$ python -q
>>> import numpy as np
>>> import numpy.linalg as la
>>> np.set_printoptions(precision=2, suppress=True, linewidth=120, sign=" ")
>>> E = np.loadtxt("data.csv", delimiter=",")
>>> E
array([[243., 129.,  32.,  11.,  11.],
       [129.,  74.,   8.,  11.,  -2.],
       [ 32.,   8., 210., 163., -10.],
       [ 11.,  11., 163., 158., -36.],
       [ 11.,  -2., -10., -36.,  52.]])
>>> # equal to its transpose
>>> ev, evecs = la.eigh(E)
>>> (ev > 1e-8).sum(), (ev < -1e-8).sum()
(np.int64(4), np.int64(0))
>>> ev, evecs = la.eigh(E)
>>> x = np.array([1, 2, 0, 2, 1])
>>> (np.sign(evecs[:, -1].round(6)) == np.sign(evecs[0, -1].round(6))).astype(int)
array([ 1,  1,  1,  1,  0])
>>> t = np.radians(90)
>>> Rm = np.eye(5)
>>> Rm[2, 2] = Rm[4, 4] = np.cos(t)
>>> Rm[2, 4], Rm[4, 2] = -np.sin(t), np.sin(t)
>>> Rm.round(2) + 0
array([[ 1.,  0.,  0.,  0.,  0.],
       [ 0.,  1.,  0.,  0.,  0.],
       [ 0.,  0.,  0.,  0., -1.],
       [ 0.,  0.,  0.,  1.,  0.],
       [ 0.,  0.,  1.,  0.,  0.]])
>>> other = E @ Rm.T
>>> other
array([[243., 129., -11.,  11.,  32.],
       [129.,  74.,   2.,  11.,   8.],
       [ 32.,   8.,  10., 163., 210.],
       [ 11.,  11.,  36., 158., 163.],
       [ 11.,  -2., -52., -36., -10.]])
>>> np.allclose(la.norm(E, axis=1), la.norm(other, axis=1))
True
>>> round(la.det(Rm), 2), np.trace(Rm)
(np.float64(1.0), np.float64(3.0))
>>> np.allclose(E @ E.T, other @ other.T)
True
>>> np.abs(other - E).max(axis=0)
array([   0.,    0.,  200.,    0.,  220.])
>>> la.matrix_rank(other, rtol=0.1)
np.int64(3)
>>> la.cond(other) > 100
np.True_
>>> F = np.loadtxt("sample13.csv", delimiter=",")
>>> F
array([[-4.75, -3.1 ,  1.6 , -0.07,  3.42],
       [-2.48,  4.31,  2.99, -2.12, -0.23],
       [ 0.33, -4.52,  1.18, -3.18,  4.54],
       [ 4.63, -8.99,  3.9 ,  5.04,  0.92],
       [-3.51, -5.91, -0.65, -1.92,  9.57],
       [ 4.43,  6.78, -6.51, -5.02,  0.15],
       [-0.2 ,  5.06, -4.53, -3.55,  2.45],
       [-1.76,  2.24, -2.67,  3.34, -4.58],
       [ 3.35, -2.65, -6.05,  3.59,  7.93],
       [-1.38, -5.86, -0.26,  4.5 , -2.5 ],
       [ 0.81,  0.55, -2.94, -6.46, -4.59],
       [ 3.05,  2.81, -1.81,  1.54,  5.06],
       [-0.76, -0.37,  0.93,  3.35, 11.35],
       [-1.48,  1.06,  9.99, -3.32,  9.53],
       [-2.23, -0.9 , -4.55, -3.82,  3.74],
       [-0.74,  2.72, -2.51, -3.2 , -0.29],
       [ 1.64,  5.64,  4.94, -1.15, -2.44]])
>>> Xs = F - F.mean(axis=0)
>>> Uu, sv, vt = la.svd(Xs, full_matrices=False)
>>> np.abs(vt[-1])
array([ 0.8 ,  0.3 ,  0.15,  0.5 ,  0.01])
>>> round(float((sv ** 2).sum() ** 2 / (sv ** 4).sum()), 2)
3.76
>>> np.abs(vt[0]).argmax()
np.int64(4)
>>> np.abs(Uu[:, 0]).argmax()
np.int64(5)
>>> (np.sign(Uu[:, 0]) == np.sign(Uu[0, 0])).astype(int)
array([ 1,  0,  1,  1,  1,  0,  0,  0,  1,  1,  0,  0,  1,  1,  0,  0,  0])
>>> sv ** 2 / (sv ** 2).sum()
array([ 0.4 ,  0.23,  0.2 ,  0.11,  0.07])
>>> la.matrix_rank(Xs)
np.int64(5)
>>> np.round(Xs.mean(axis=0), 2) + 0
array([ 0.,  0.,  0.,  0.,  0.])
>>> D = la.norm(F[:, None] - F[None], axis=-1)
>>> D[:5, :5]
array([[  0.  ,   8.92,   6.24,  12.66,   7.47],
       [  8.92,   0.  ,  10.63,  16.76,  14.66],
       [  6.24,  10.63,   0.  ,  11.25,   6.85],
       [ 12.66,  16.76,  11.25,   0.  ,  14.82],
       [  7.47,  14.66,   6.85,  14.82,   0.  ]])
>>> D.mean(axis=1).argmax()
np.int64(13)
>>> D.shape
(17, 17)
>>> D[8].round(6).argsort(kind="stable")[:4]
array([  8,  11,  12,  14])
>>> Xs = (F - F.mean(axis=0)) / F.std(axis=0)
>>> np.argwhere(np.abs(Xs) > 2)
array([[  3,   1],
       [ 13,   2]])
>>> b = la.lstsq(np.delete(Xs, 2, axis=1), Xs[:, 2])[0]
>>> np.abs(b).argmax()
np.int64(0)
>>> round(float(1 - np.var(Xs[:, 2] - np.delete(Xs, 2, axis=1) @ b)), 2)
0.09
>>> b
array([-0.21, -0.08,  0.1 ,  0.12])
>>> Xs = F - F.mean(axis=0)
>>> evecs = la.svd(Xs)[2][:3]
>>> other = Xs - Xs @ evecs.T @ evecs
>>> other.std(axis=0)
array([ 2.45,  1.59,  0.58,  2.2 ,  0.39])
>>> np.round(np.cov(Xs @ evecs.T, rowvar=False), 2) + 0
array([[ 33.54,   0.  ,   0.  ],
       [  0.  ,  19.18,   0.  ],
       [  0.  ,   0.  ,  16.88]])
>>> round(float(la.norm(other) / la.norm(Xs)), 2)
0.42
>>> la.norm(other, axis=1).round(6).argmax()
np.int64(10)
>>> np.diag(evecs.T @ evecs)
array([ 0.05,  0.67,  0.95,  0.34,  0.98])
>>> other = np.c_[F[:, :3] @ np.array([[-5, 0, 0], [3, 4, 2], [2, 4, -2]]), np.array([-2, -3, 0, -1, 1, 1, 1, 2, -2, -3, 2, 1, 1, 3, 1, 1, 3])]
>>> other
array([[ 17.65,  -6.  ,  -9.4 ,  -2.  ],
       [ 31.31,  29.2 ,   2.64,  -3.  ],
       [-12.85, -13.36, -11.4 ,   0.  ],
       [-42.32, -20.36, -25.78,  -1.  ],
       [ -1.48, -26.24, -10.52,   1.  ],
       [-14.83,   1.08,  26.58,   1.  ],
       [  7.12,   2.12,  19.18,   1.  ],
       [ 10.18,  -1.72,   9.82,   2.  ],
       [-36.8 , -34.8 ,   6.8 ,  -2.  ],
       [-11.2 , -24.48, -11.2 ,  -3.  ],
       [ -8.28,  -9.56,   6.98,   2.  ],
       [-10.44,   4.  ,   9.24,   1.  ],
       [  4.55,   2.24,  -2.6 ,   1.  ],
       [ 30.56,  44.2 , -17.86,   3.  ],
       [ -0.65, -21.8 ,   7.3 ,   1.  ],
       [  6.84,   0.84,  10.46,   1.  ],
       [ 18.6 ,  42.32,   1.4 ,   3.  ]])
>>> np.round(la.lstsq(F, other[:, 0])[0], 2) + 0
array([-5.,  3.,  2.,  0.,  0.])
>>> la.matrix_rank(other)
np.int64(4)
>>> mat = np.array([[4, 4, 2, 2], [2, 2, 1, 1], [0, 0, 0, 0], [4, 4, 2, 2], [2, 2, 1, 1]])
>>> # row 3 repeats row 0
>>> Uu, sv, vt = la.svd(mat)
>>> evecs = vt[:(sv > 1e-8).sum()]
>>> rng = np.random.default_rng(859940)
>>> x = mat[2] + 4 * mat[0] + rng.integers(2) * np.eye(4)[3]
>>> x
array([ 16.,  16.,   8.,   9.])
>>> np.diag(evecs.T @ evecs)
array([ 0.4,  0.4,  0.1,  0.1])
>>> np.allclose(evecs.T @ evecs @ x, x)
False
>>> evecs.T @ evecs
array([[ 0.4,  0.4,  0.2,  0.2],
       [ 0.4,  0.4,  0.2,  0.2],
       [ 0.2,  0.2,  0.1,  0.1],
       [ 0.2,  0.2,  0.1,  0.1]])
>>> la.matrix_rank(np.vstack([mat, x]))
np.int64(2)
>>> Uu, sv, vt = la.svd(mat)
>>> sv.round(2) + 0
array([ 10.,   0.,   0.,   0.])
>>> other = Uu[:, :1] @ np.diag(sv[:1]) @ vt[:1]
>>> la.matrix_rank(mat, rtol=0.05)
np.int64(1)
>>> np.round(la.norm(mat - other) / la.norm(mat), 2)
np.float64(0.0)
>>> other = mat[0, 0] * mat[1:] - np.outer(mat[1:, 0], mat[0])
>>> other
array([[ 0,  0,  0,  0],
       [ 0,  0,  0,  0],
       [ 0,  0,  0,  0],
       [ 0,  0,  0,  0]])
>>> mat[:, 0] / mat[0, 0]
array([ 1. ,  0.5,  0. ,  1. ,  0.5])
>>> np.flatnonzero(~other.round(6).any(axis=1))
array([ 0,  1,  2,  3])
>>> la.matrix_rank(other), la.matrix_rank(mat)
(np.int64(0), np.int64(1))
>>> J = np.load("dump.npy")
>>> J
array([[-0.47,  0.95, -0.74, -0.98, -0.69],
       [-0.69, -0.99,  0.99,  0.32,  0.87],
       [ 0.79, -0.96,  0.94,  0.99,  0.82],
       [-0.71, -0.99,  0.99,  0.19,  0.89],
       [-0.99,  0.74,  0.  , -1.  , -0.5 ],
       [-0.57, -0.8 ,  0.89, -0.44,  0.57],
       [-0.03,  0.83, -0.8 , -0.65, -0.57],
       [ 0.88,  1.  , -0.92, -0.52, -0.83],
       [-0.09, -0.66, -0.94,  0.92, -0.24],
       [ 0.76, -0.71,  0.84,  0.95,  0.6 ],
       [-0.99, -0.99,  1.  , -1.  ,  0.95],
       [-0.87, -0.84,  0.92, -0.9 ,  0.57],
       [-0.76, -1.  ,  0.89,  0.98,  0.91],
       [-0.63,  0.13,  0.95, -0.97,  0.38],
       [-1.  ,  0.79,  0.73, -1.  , -0.38],
       [-0.98, -0.96,  1.  , -0.99,  0.83],
       [-0.52, -0.78,  0.95, -0.56,  0.64],
       [-0.98, -0.99,  1.  , -0.98,  0.94],
       [-0.97,  0.29, -0.16, -1.  , -0.34],
       [ 0.77,  1.  , -1.  , -0.93, -0.97],
       [-0.75, -0.29, -0.12, -0.79, -0.05],
       [ 0.73,  1.  , -0.96, -0.96, -0.92],
       [-0.93, -1.  ,  1.  , -0.85,  0.98],
       [-0.99, -0.99,  1.  , -0.99,  0.93],
       [ 0.17, -1.  ,  1.  ,  0.99,  0.99],
       [-0.41,  0.  , -0.63, -0.27, -0.24],
       [ 1.  ,  0.68, -0.62,  1.  , -0.1 ],
       [-0.09,  0.98, -0.89, -0.96, -0.8 ],
       [-0.35, -0.26, -0.6 ,  0.09, -0.15],
       [-0.96, -0.79, -0.19, -0.92,  0.05],
       [-0.95,  0.86,  0.54, -1.  , -0.38],
       [-0.96, -0.25,  0.12, -0.99, -0.1 ]])
>>> Uu, sv, vt = la.svd(E)
>>> evecs = vt[:(sv > 1e-8).sum()]
>>> x = E[3] + 4 * E[0] + rng.integers(2) * np.eye(5)[4]
>>> x
array([ 983.,  527.,  291.,  202.,    9.])
>>> np.allclose(evecs.T @ evecs @ x, x)
False
>>> la.matrix_rank(np.vstack([E, x]))
np.int64(5)
>>> Z = J[[28, 2]].astype(float)
>>> for _ in range(6):
...     lab = la.norm(J[:, None] - Z, axis=-1).argmin(axis=1)
...     Z = np.array([J[lab == j].mean(axis=0) for j in range(2)])
... 
>>> lab
array([ 0,  1,  1,  1,  0,  0,  0,  0,  0,  1,  0,  0,  1,  0,  0,  0,  0,  0,  0,  0,  0,  0,  0,  0,  1,  0,  0,  0,
        0,  0,  0,  0])
>>> Z[1] - Z[0]
array([ 0.39, -0.93,  0.88,  1.42,  0.86])
>>> np.abs(Z[1] - Z[0]).argmax()
np.int64(3)
>>> G = np.cov(J, rowvar=False)
>>> round(np.corrcoef(J[:, 0], J[:, 4])[0, 1], 2)
np.float64(-0.34)
>>> np.median(J, axis=0)
array([-0.66, -0.47,  0.64, -0.88,  0.  ])
>>> np.polyfit(J[:, 0], J[:, 4], 1)
array([-0.34,  0.01])
>>> np.argwhere(np.triu(np.abs(np.corrcoef(J.T)) > 0.8, 1))
array([[ 1,  4],
       [ 2,  4]])
>>> G
array([[ 0.45,  0.19, -0.25,  0.26, -0.15],
       [ 0.19,  0.66, -0.47, -0.22, -0.5 ],
       [-0.25, -0.47,  0.64,  0.05,  0.48],
       [ 0.26, -0.22,  0.05,  0.59,  0.17],
       [-0.15, -0.5 ,  0.48,  0.17,  0.45]])
>>> la.eigvalsh(G)[::-1]
array([ 1.68,  0.81,  0.17,  0.11,  0.01])
>>> np.corrcoef(J.T)
array([[ 1.  ,  0.35, -0.47,  0.5 , -0.34],
       [ 0.35,  1.  , -0.73, -0.35, -0.92],
       [-0.47, -0.73,  1.  ,  0.09,  0.89],
       [ 0.5 , -0.35,  0.09,  1.  ,  0.32],
       [-0.34, -0.92,  0.89,  0.32,  1.  ]])
>>> np.argsort(-J.std(axis=0).round(6), kind="stable")
array([ 1,  2,  3,  0,  4])
>>> np.diff(mat, axis=0)
array([[-2, -2, -1, -1],
       [-2, -2, -1, -1],
       [ 4,  4,  2,  2],
       [-2, -2, -1, -1]])
>>> mat.sum(axis=0)
array([ 12,  12,   6,   6])
>>> la.matrix_rank(mat)
np.int64(1)
>>> round(la.norm(mat), 2)
np.float64(10.0)
>>> mat.shape
(5, 4)
>>> np.abs(mat).max()
np.int64(4)
>>> np.round(la.svd(mat, compute_uv=False), 2) + 0
array([ 10.,   0.,   0.,   0.])
>>> m1 = np.loadtxt("out8.csv", delimiter=",")
>>> m1
array([[ 0.07,  0.75,  0.3 ,  0.38,  1.7 ,  0.17,  0.49, -0.16],
       [ 0.37,  0.85, -0.02, -0.52,  0.19, -1.  , -1.33, -0.23],
       [-0.52, -1.11,  0.69, -0.16,  0.69, -0.68, -0.36,  0.96],
       [-1.4 , -0.16, -0.5 ,  0.71,  0.07, -0.56, -0.15, -0.96],
       [-0.44, -0.27, -0.07, -0.44,  0.4 ,  1.45, -1.1 , -0.25],
       [ 0.88, -0.54,  0.67,  1.36, -0.1 ,  0.08, -0.62, -0.49],
       [ 0.07, -0.41,  1.03, -0.96, -0.03, -0.16,  0.45, -1.26],
       [ 0.81, -0.96, -1.29, -0.31,  0.64, -0.25,  0.11, -0.41]])
>>> la.svd(m1, compute_uv=False)
array([ 2.,  2.,  2.,  2.,  2.,  2.,  2.,  2.])
>>> np.round(m1.T @ m1, 2) + 0
array([[ 4.,  0.,  0.,  0.,  0.,  0.,  0.,  0.],
       [ 0.,  4.,  0.,  0.,  0.,  0.,  0.,  0.],
       [ 0.,  0.,  4.,  0.,  0.,  0.,  0.,  0.],
       [ 0.,  0.,  0.,  4.,  0.,  0.,  0.,  0.],
       [ 0.,  0.,  0.,  0.,  4.,  0.,  0.,  0.],
       [ 0.,  0.,  0.,  0.,  0.,  4.,  0.,  0.],
       [ 0.,  0.,  0.,  0.,  0.,  0.,  4.,  0.],
       [ 0.,  0.,  0.,  0.,  0.,  0.,  0.,  4.]])
>>> x = np.array([2, -2, -1, 1, 0, 0, 0, 0])
>>> rhs = m1 @ x
>>> rhs
array([-1.28, -1.46,  0.34, -1.28, -0.71,  3.53, -1.02,  4.52])
>>> np.round(la.solve(m1, 2 * rhs), 2) + 0
array([ 4., -4., -2.,  2.,  0.,  0.,  0.,  0.])
>>> np.round(la.solve(m1, rhs + m1[:, 1]), 2) + 0
array([ 2., -1., -1.,  1.,  0.,  0.,  0.,  0.])
>>> u = np.array([2, 0, 2, -2, -1, 1, 2, 1])
>>> other = m1 + np.outer(u, np.eye(8)[0])
>>> la.matrix_rank(other - m1)
np.int64(1)
>>> la.matrix_rank(la.inv(other) - la.inv(m1), tol=1e-8)
np.int64(1)
>>> other = la.inv(m1)
>>> round(float(la.det(m1) * la.det(other)), 2)
1.0
>>> np.round(m1 @ other, 2) + 0
array([[ 1.,  0.,  0.,  0.,  0.,  0.,  0.,  0.],
       [ 0.,  1.,  0.,  0.,  0.,  0.,  0.,  0.],
       [ 0.,  0.,  1.,  0.,  0.,  0.,  0.,  0.],
       [ 0.,  0.,  0.,  1.,  0.,  0.,  0.,  0.],
       [ 0.,  0.,  0.,  0.,  1.,  0.,  0.,  0.],
       [ 0.,  0.,  0.,  0.,  0.,  1.,  0.,  0.],
       [ 0.,  0.,  0.,  0.,  0.,  0.,  1.,  0.],
       [ 0.,  0.,  0.,  0.,  0.,  0.,  0.,  1.]])
>>> np.round(la.slogdet(m1)[0], 2)
np.float64(-1.0)
>>> (np.abs(other) > 1e-9).astype(int)
array([[ 1,  1,  1,  1,  1,  1,  1,  1],
       [ 1,  1,  1,  1,  1,  1,  1,  1],
       [ 1,  1,  1,  1,  1,  1,  1,  1],
       [ 1,  1,  1,  1,  1,  1,  1,  1],
       [ 1,  1,  1,  1,  1,  1,  1,  1],
       [ 1,  1,  1,  1,  1,  1,  1,  1],
       [ 1,  1,  1,  1,  1,  1,  1,  1],
       [ 1,  1,  1,  1,  1,  1,  1,  1]])
